$ python -q
>>> import numpy as np
>>> np.set_printoptions(precision=3, suppress=True, linewidth=160, floatmode="fixed")
>>> def tidy(a):
...     return np.round(a, 3) + 0
... 
>>> data = np.load("block1.npy")
>>> data
array([[ 9,  0,  6,  6,  3,  6,  3,  6,  9],
       [ 0,  1,  3,  3,  3,  2,  2,  2,  3],
       [ 6,  3, 13, 13, 11, 10,  8, 10, 15],
       [ 6,  3, 13, 13, 11, 10,  8, 10, 15],
       [ 3,  3, 11, 11, 10,  8,  7,  8, 12],
       [ 6,  2, 10, 10,  8,  8,  6,  8, 12],
       [ 3,  2,  8,  8,  7,  6,  5,  6,  9],
       [ 6,  2, 10, 10,  8,  8,  6,  8, 12],
       [ 9,  3, 15, 15, 12, 12,  9, 12, 18]])
>>> r = np.linalg.matrix_rank(data)
>>> r
np.int64(2)
>>> N = np.linalg.svd(data)[2][r:].T
>>> [int(np.linalg.matrix_rank(np.delete(data, i, axis=0))) for i in range(9)]
[2, 2, 2, 2, 2, 2, 2, 2, 2]
>>> [int(np.linalg.matrix_rank(data[:i])) for i in range(1, len(data) + 1)]
[1, 2, 2, 2, 2, 2, 2, 2, 2]
>>> [int(np.linalg.matrix_rank(data[:, :j + 1])) for j in range(9)]
[1, 2, 2, 2, 2, 2, 2, 2, 2]
>>> m1 = np.load("arr.npy")
>>> m1
array([[-0.200, -0.193,  0.149, -0.177, -0.072, -0.030, -0.136, -0.160],
       [-1.945, -1.949,  1.918, -1.912, -0.632, -0.639, -1.903, -1.935],
       [ 0.102,  0.064, -0.104,  0.077,  0.024,  0.027,  0.105,  0.079],
       [-0.024, -0.042,  0.024, -0.011, -0.037,  0.010, -0.010,  0.039],
       [-1.736, -1.673,  1.680, -1.678, -0.563, -0.601, -1.710, -1.649],
       [-3.495, -3.550,  3.565, -3.529, -1.194, -1.155, -3.522, -3.478],
       [ 2.948,  2.971, -3.018,  2.952,  0.955,  1.002,  2.952,  2.974],
       [ 1.594,  1.614, -1.585,  1.614,  0.535,  0.536,  1.644,  1.623],
       [-2.989, -3.034,  2.998, -3.036, -0.992, -1.023, -3.000, -3.039],
       [-0.924, -0.892,  0.933, -0.912, -0.326, -0.324, -0.898, -0.926],
       [-0.013,  0.017,  0.068, -0.016, -0.047, -0.017, -0.001, -0.045],
       [ 2.219,  2.224, -2.217,  2.218,  0.716,  0.733,  2.215,  2.229],
       [ 3.251,  3.233, -3.230,  3.239,  1.083,  1.096,  3.233,  3.247],
       [-2.646, -2.703,  2.645, -2.655, -0.859, -0.873, -2.673, -2.643],
       [-2.026, -2.043,  2.081, -2.029, -0.684, -0.669, -2.047, -2.025],
       [-0.516, -0.513,  0.518, -0.510, -0.176, -0.156, -0.557, -0.508],
       [ 1.187,  1.151, -1.170,  1.127,  0.404,  0.382,  1.187,  1.180],
       [ 0.516,  0.496, -0.493,  0.489,  0.153,  0.200,  0.504,  0.471],
       [-4.632, -4.655,  4.640, -4.634, -1.530, -1.578, -4.642, -4.650],
       [ 0.936,  0.934, -0.891,  0.942,  0.342,  0.288,  0.948,  0.974],
       [ 3.888,  3.927, -3.901,  3.867,  1.303,  1.285,  3.891,  3.841],
       [-2.658, -2.646,  2.661, -2.632, -0.911, -0.837, -2.630, -2.666],
       [-1.961, -1.980,  1.957, -1.972, -0.646, -0.662, -1.996, -1.989],
       [ 6.203,  6.205, -6.175,  6.156,  2.101,  2.091,  6.183,  6.142],
       [ 0.991,  0.958, -0.958,  0.967,  0.281,  0.337,  0.977,  0.935],
       [-1.476, -1.465,  1.499, -1.464, -0.536, -0.501, -1.429, -1.432],
       [-2.127, -2.114,  2.088, -2.121, -0.699, -0.717, -2.138, -2.132],
       [ 1.683,  1.674, -1.699,  1.656,  0.594,  0.526,  1.692,  1.678],
       [ 1.579,  1.549, -1.558,  1.552,  0.558,  0.502,  1.558,  1.557],
       [ 1.078,  1.096, -1.097,  1.046,  0.396,  0.396,  1.094,  1.088],
       [ 6.368,  6.354, -6.352,  6.374,  2.096,  2.108,  6.336,  6.351],
       [ 1.058,  1.073, -1.047,  1.045,  0.376,  0.339,  1.038,  1.086],
       [ 2.787,  2.746, -2.821,  2.814,  0.948,  0.938,  2.807,  2.784],
       [ 0.067,  0.102, -0.119,  0.088,  0.036,  0.030,  0.103,  0.102]])
>>> ev, V = np.linalg.eigh(data)
>>> x0 = np.array([2, -5, 0, 5, -5, 0, 3, -5, 3])
>>> np.abs(data).sum(axis=1).max(), tidy(np.abs(ev).max())
(np.int64(105), np.float64(77.116))
>>> tidy(V * np.maximum(ev, 0) @ V.T)
array([[ 9.000,  0.000,  6.000,  6.000,  3.000,  6.000,  3.000,  6.000,  9.000],
       [ 0.000,  1.000,  3.000,  3.000,  3.000,  2.000,  2.000,  2.000,  3.000],
       [ 6.000,  3.000, 13.000, 13.000, 11.000, 10.000,  8.000, 10.000, 15.000],
       [ 6.000,  3.000, 13.000, 13.000, 11.000, 10.000,  8.000, 10.000, 15.000],
       [ 3.000,  3.000, 11.000, 11.000, 10.000,  8.000,  7.000,  8.000, 12.000],
       [ 6.000,  2.000, 10.000, 10.000,  8.000,  8.000,  6.000,  8.000, 12.000],
       [ 3.000,  2.000,  8.000,  8.000,  7.000,  6.000,  5.000,  6.000,  9.000],
       [ 6.000,  2.000, 10.000, 10.000,  8.000,  8.000,  6.000,  8.000, 12.000],
       [ 9.000,  3.000, 15.000, 15.000, 12.000, 12.000,  9.000, 12.000, 18.000]])
